>>> import numpy as np
>>> import numpy.linalg as la
>>> np.set_printoptions(suppress=True, linewidth=140)
>>> def tidy(a):
...     return np.round(a, 2) + 0
... 
>>> W0 = np.load("data.npy")
>>> W0
array([[  1.33, -19.53,   4.08],
       [-18.39,  -6.48,  -4.44],
       [ 12.14,  -9.24, -12.93],
       [  1.39,   1.12,  19.92],
       [  3.4 , -17.5 ,   9.06],
       [-19.51,  -2.8 ,   3.41],
       [ 12.76,  -9.67, -11.99],
       [-12.99, -14.27,  -5.24],
       [ -8.04, -17.19,  -6.31],
       [-19.88,   0.83,  -2.01],
       [ 12.  ,  13.89,   7.95],
       [  6.52,  -9.75,  16.2 ]])
>>> tidy(la.norm(W0, axis=1))
array([20., 20., 20., 20., 20., 20., 20., 20., 20., 20., 20., 20.])
>>> tidy(la.norm(W0) ** 2 / la.norm(W0, 2) ** 2)
np.float64(2.28)
>>> tidy(la.norm(W0, 1)), tidy(la.norm(W0, np.inf))
(np.float64(128.35), np.float64(34.42))
>>> tidy(la.norm(W0, axis=0))
array([43.12, 41.3 , 35.14])
>>> tidy(la.norm(W0, 2))
np.float64(45.9)
>>> Xc = (W0 - W0.mean(axis=0)) / W0.std(axis=0)
>>> Xc.std(axis=0)
array([1., 1., 1.])
>>> np.argwhere(np.abs(Xc) > 2)
array([[10,  1]])
>>> c = la.lstsq(np.delete(Xc, 1, axis=1), Xc[:, 1])[0]
>>> np.abs(c).argmax()
np.int64(1)
>>> tidy(c)
array([0.  , 0.28])
>>> rng = np.random.default_rng(95)
>>> out = W0 + rng.integers(-2, 3, (12, 1)) @ rng.integers(-2, 3, (1, 3))
>>> tidy(out)
array([[  1.33, -19.53,   4.08],
       [-18.39,  -6.48,  -4.44],
       [ 16.14,  -5.24, -14.93],
       [ -2.61,  -2.88,  21.92],
       [  3.4 , -17.5 ,   9.06],
       [-17.51,  -0.8 ,   2.41],
       [ 12.76,  -9.67, -11.99],
       [-10.99, -12.27,  -6.24],
       [ -8.04, -17.19,  -6.31],
       [-19.88,   0.83,  -2.01],
       [ 14.  ,  15.89,   6.95],
       [  6.52,  -9.75,  16.2 ]])
>>> tidy(la.svd(out - W0, compute_uv=False))
array([9.95, 0.  , 0.  ])
>>> la.matrix_rank(out - W0, tol=1e-8)
np.int64(1)
>>> np.abs(out - W0).sum(axis=1)
array([ 0.,  0., 10., 10.,  0.,  5.,  0.,  5.,  0.,  0.,  5.,  0.])
>>> out - W0
array([[ 0.,  0.,  0.],
       [ 0.,  0.,  0.],
       [ 4.,  4., -2.],
       [-4., -4.,  2.],
       [ 0.,  0.,  0.],
       [ 2.,  2., -1.],
       [ 0.,  0.,  0.],
       [ 2.,  2., -1.],
       [ 0.,  0.,  0.],
       [ 0.,  0.,  0.],
       [ 2.,  2., -1.],
       [ 0.,  0.,  0.]])
>>> ang = np.radians(45)
>>> R = np.eye(3)
>>> R[2, 2] = R[0, 0] = np.cos(ang)
>>> R[2, 0], R[0, 2] = -np.sin(ang), np.sin(ang)
>>> tidy(R)
array([[ 0.71,  0.  ,  0.71],
       [ 0.  ,  1.  ,  0.  ],
       [-0.71,  0.  ,  0.71]])
>>> out = W0 @ R.T
>>> np.allclose(la.norm(W0, axis=1), la.norm(out, axis=1))
True
>>> np.allclose(W0 @ W0.T, out @ out.T)
True
>>> tidy(la.det(R)), tidy(np.trace(R))
(np.float64(1.0), np.float64(2.41))
>>> tidy(la.svd(W0, compute_uv=False)), tidy(la.svd(out, compute_uv=False))
(array([45.9 , 38.95, 34.28]), array([45.9 , 38.95, 34.28]))
>>> out = np.array([[2, 2, 2], [2, 1, -2], [3, 1, -1]])
>>> tidy(np.einsum("ij->j", R))
array([0.  , 1.  , 1.41])
>>> np.vstack([R, out.T]).shape
(6, 3)
>>> la.matrix_rank(R @ out)
np.int64(3)
